% python3 -q
>>> import numpy as np
>>> np.set_printoptions(suppress=True, linewidth=160)
>>> K = np.load("arr.npy")
>>> K
array([[  6,   9,   0,   0,   0],
       [ -8, -12,   0,   0,   0],
       [ -2,  -3,   0,   0,   0],
       [  6,   9,   0,   0,   0]])
>>> rng = np.random.default_rng(3824)
>>> other = K + rng.integers(-2, 3, (4, 1)) @ rng.integers(-2, 3, (1, 5))
>>> other
array([[  6,   9,   0,   0,   0],
       [-10, -12,   0,   4,  -4],
       [ -4,  -3,   0,   4,  -4],
       [  8,   9,   0,  -4,   4]])
>>> other - K
array([[ 0,  0,  0,  0,  0],
       [-2,  0,  0,  4, -4],
       [-2,  0,  0,  4, -4],
       [ 2,  0,  0, -4,  4]])
>>> np.abs(other - K).sum(axis=1)
array([ 0, 10, 10, 10])
>>> np.linalg.matrix_rank(other, rtol=0.1)
np.int64(2)
>>> round(np.linalg.norm(other, 2) / np.linalg.norm(other), 2)
np.float64(0.97)
>>> [round(float(x), 2) for x in np.linalg.svd(other, compute_uv=False)[:3]]
[24.41, 5.58, 0.0]
>>> np.allclose(K[:-1].T @ np.linalg.lstsq(K[:-1].T, K[-1])[0], K[-1])
True
>>> left, sig, VT = np.linalg.svd(K)
>>> vecs = VT[:(sig > 1e-8).sum()]
>>> x = K[0] + -2 * K[2] + rng.integers(2) * np.eye(5)[0]
>>> x
array([11., 15.,  0.,  0.,  0.])
>>> np.round(np.linalg.norm(x - vecs.T @ vecs @ x), 2)
np.float64(0.83)
>>> np.round(vecs.T @ vecs, 2)
array([[0.31, 0.46, 0.  , 0.  , 0.  ],
       [0.46, 0.69, 0.  , 0.  , 0.  ],
       [0.  , 0.  , 0.  , 0.  , 0.  ],
       [0.  , 0.  , 0.  , 0.  , 0.  ],
       [0.  , 0.  , 0.  , 0.  , 0.  ]])
>>> np.allclose(vecs.T @ vecs @ x, x)
False
>>> E = np.loadtxt("m.csv", delimiter=",")
>>> E
array([[1., 3., 1., 1., 2.],
       [3., 1., 3., 1., 1.],
       [1., 3., 1., 3., 1.],
       [1., 1., 3., 1., 3.],
       [2., 1., 1., 3., 1.]])
>>> other = E / np.linalg.norm(E, axis=1, keepdims=True)
>>> C2 = other @ other.T
>>> np.argwhere(np.triu(np.abs(C2) > 0.95, 1))
array([], shape=(0, 2), dtype=int64)
>>> C2[0].round(2)
array([1.  , 0.65, 0.87, 0.76, 0.69])
>>> left, sig, VT = np.linalg.svd(E, full_matrices=False)
>>> np.round(np.sqrt((sig ** 2).sum()), 2), np.round(np.linalg.norm(E), 2)
(np.float64(9.75), np.float64(9.75))
>>> left.shape, sig.shape, VT.shape
((5, 5), (5,), (5, 5))
>>> np.round(sig / sig[0], 2)
array([1.  , 0.39, 0.3 , 0.18, 0.08])
>>> np.round(left.T @ left, 2) + 0
array([[1., 0., 0., 0., 0.],
       [0., 1., 0., 0., 0.],
       [0., 0., 1., 0., 0.],
       [0., 0., 0., 1., 0.],
       [0., 0., 0., 0., 1.]])
>>> np.round(np.cumsum(sig ** 2) / np.sum(sig ** 2), 2)
array([0.78, 0.9 , 0.97, 0.99, 1.  ])
>>> np.round(np.abs(VT[0]), 2)
array([0.41, 0.46, 0.47, 0.46, 0.41])
